$ python -q
>>> import numpy as np
>>> from numpy import linalg as LA
>>> np.set_printoptions(precision=2, suppress=True, linewidth=100, floatmode="fixed")
>>> rng = np.random.default_rng(83687)
>>> labels = rng.integers(0, 3, 9)
>>> data = np.triu((labels[:, None] == labels) & (rng.random((9, 9)) < 0.8), 1).astype(int)
>>> data += data.T
>>> data
array([[0, 0, 0, 0, 1, 0, 0, 0, 0],
       [0, 0, 1, 0, 0, 0, 0, 0, 0],
       [0, 1, 0, 1, 0, 0, 1, 0, 0],
       [0, 0, 1, 0, 0, 0, 1, 0, 0],
       [1, 0, 0, 0, 0, 1, 0, 0, 1],
       [0, 0, 0, 0, 1, 0, 0, 0, 1],
       [0, 0, 1, 1, 0, 0, 0, 0, 0],
       [0, 0, 0, 0, 0, 0, 0, 0, 0],
       [0, 0, 0, 0, 1, 1, 0, 0, 0]])
>>> np.flatnonzero(LA.matrix_power((data != 0) + (data.T != 0) + np.eye(9), 9)[3])
array([1, 2, 3, 6])
>>> print(data @ data)
[[1 0 0 0 0 1 0 0 1]
 [0 1 0 1 0 0 1 0 0]
 [0 0 3 1 0 0 1 0 0]
 [0 1 1 2 0 0 1 0 0]
 [0 0 0 0 3 1 0 0 1]
 [1 0 0 0 1 2 0 0 1]
 [0 1 1 1 0 0 2 0 0]
 [0 0 0 0 0 0 0 0 0]
 [1 0 0 0 1 1 0 0 2]]
>>> np.sort(LA.eigvals(data).real)
array([-1.48, -1.48, -1.00, -1.00,  0.00,  0.31,  0.31,  2.17,  2.17])
>>> (data != 0).astype(int)
array([[0, 0, 0, 0, 1, 0, 0, 0, 0],
       [0, 0, 1, 0, 0, 0, 0, 0, 0],
       [0, 1, 0, 1, 0, 0, 1, 0, 0],
       [0, 0, 1, 0, 0, 0, 1, 0, 0],
       [1, 0, 0, 0, 0, 1, 0, 0, 1],
       [0, 0, 0, 0, 1, 0, 0, 0, 1],
       [0, 0, 1, 1, 0, 0, 0, 0, 0],
       [0, 0, 0, 0, 0, 0, 0, 0, 0],
       [0, 0, 0, 0, 1, 1, 0, 0, 0]])
>>> round(LA.det(data), 2)
np.float64(0.0)
>>> vals, evecs = LA.eigh(data)
>>> np.round(evecs @ np.diag(vals) @ evecs.T, 2) + 0
array([[0.00, 0.00, 0.00, 0.00, 1.00, 0.00, 0.00, 0.00, 0.00],
       [0.00, 0.00, 1.00, 0.00, 0.00, 0.00, 0.00, 0.00, 0.00],
       [0.00, 1.00, 0.00, 1.00, 0.00, 0.00, 1.00, 0.00, 0.00],
       [0.00, 0.00, 1.00, 0.00, 0.00, 0.00, 1.00, 0.00, 0.00],
       [1.00, 0.00, 0.00, 0.00, 0.00, 1.00, 0.00, 0.00, 1.00],
       [0.00, 0.00, 0.00, 0.00, 1.00, 0.00, 0.00, 0.00, 1.00],
       [0.00, 0.00, 1.00, 1.00, 0.00, 0.00, 0.00, 0.00, 0.00],
       [0.00, 0.00, 0.00, 0.00, 0.00, 0.00, 0.00, 0.00, 0.00],
       [0.00, 0.00, 0.00, 0.00, 1.00, 1.00, 0.00, 0.00, 0.00]])
>>> LA.eigvalsh(data + -2 * np.eye(9))
array([-3.48, -3.48, -3.00, -3.00, -2.00, -1.69, -1.69,  0.17,  0.17])
>>> np.round(evecs.T @ evecs, 2) + 0
array([[1.00, 0.00, 0.00, 0.00, 0.00, 0.00, 0.00, 0.00, 0.00],
       [0.00, 1.00, 0.00, 0.00, 0.00, 0.00, 0.00, 0.00, 0.00],
       [0.00, 0.00, 1.00, 0.00, 0.00, 0.00, 0.00, 0.00, 0.00],
       [0.00, 0.00, 0.00, 1.00, 0.00, 0.00, 0.00, 0.00, 0.00],
       [0.00, 0.00, 0.00, 0.00, 1.00, 0.00, 0.00, 0.00, 0.00],
       [0.00, 0.00, 0.00, 0.00, 0.00, 1.00, 0.00, 0.00, 0.00],
       [0.00, 0.00, 0.00, 0.00, 0.00, 0.00, 1.00, 0.00, 0.00],
       [0.00, 0.00, 0.00, 0.00, 0.00, 0.00, 0.00, 1.00, 0.00],
       [0.00, 0.00, 0.00, 0.00, 0.00, 0.00, 0.00, 0.00, 1.00]])
>>> LA.eigvalsh(data @ data)
array([0.00, 0.10, 0.10, 1.00, 1.00, 2.19, 2.19, 4.71, 4.71])
>>> round(vals.sum(), 2), np.trace(data)
(np.float64(-0.0), np.int64(0))
>>> (vals > 1e-8).sum(), (vals < -1e-8).sum()
(np.int64(4), np.int64(4))
>>> r = LA.matrix_rank(data)
>>> r
np.int64(8)
>>> ns = LA.svd(data)[2][r:].T
>>> ns.shape
(9, 1)
>>> [int(LA.matrix_rank(data[:, :j + 1])) for j in range(9)]
[1, 2, 3, 4, 5, 6, 7, 7, 8]
>>> U, sig, Vt = LA.svd(data)
>>> evecs = Vt[:(sig > 1e-8).sum()]
>>> vec = data[4] + 3 * data[3] + rng.integers(2) * np.eye(9)[6]
>>> vec
array([1.00, 0.00, 3.00, 0.00, 0.00, 1.00, 4.00, 0.00, 1.00])
>>> np.round(evecs.T @ evecs, 2) + 0
array([[1.00, 0.00, 0.00, 0.00, 0.00, 0.00, 0.00, 0.00, 0.00],
       [0.00, 1.00, 0.00, 0.00, 0.00, 0.00, 0.00, 0.00, 0.00],
       [0.00, 0.00, 1.00, 0.00, 0.00, 0.00, 0.00, 0.00, 0.00],
       [0.00, 0.00, 0.00, 1.00, 0.00, 0.00, 0.00, 0.00, 0.00],
       [0.00, 0.00, 0.00, 0.00, 1.00, 0.00, 0.00, 0.00, 0.00],
       [0.00, 0.00, 0.00, 0.00, 0.00, 1.00, 0.00, 0.00, 0.00],
       [0.00, 0.00, 0.00, 0.00, 0.00, 0.00, 1.00, 0.00, 0.00],
       [0.00, 0.00, 0.00, 0.00, 0.00, 0.00, 0.00, 0.00, 0.00],
       [0.00, 0.00, 0.00, 0.00, 0.00, 0.00, 0.00, 0.00, 1.00]])
>>> print(round(LA.norm(vec - evecs.T @ evecs @ vec), 2))
0.0
>>> LA.matrix_rank(np.vstack([data, vec]))
np.int64(8)
>>> np.allclose(evecs.T @ evecs @ vec, vec)
True
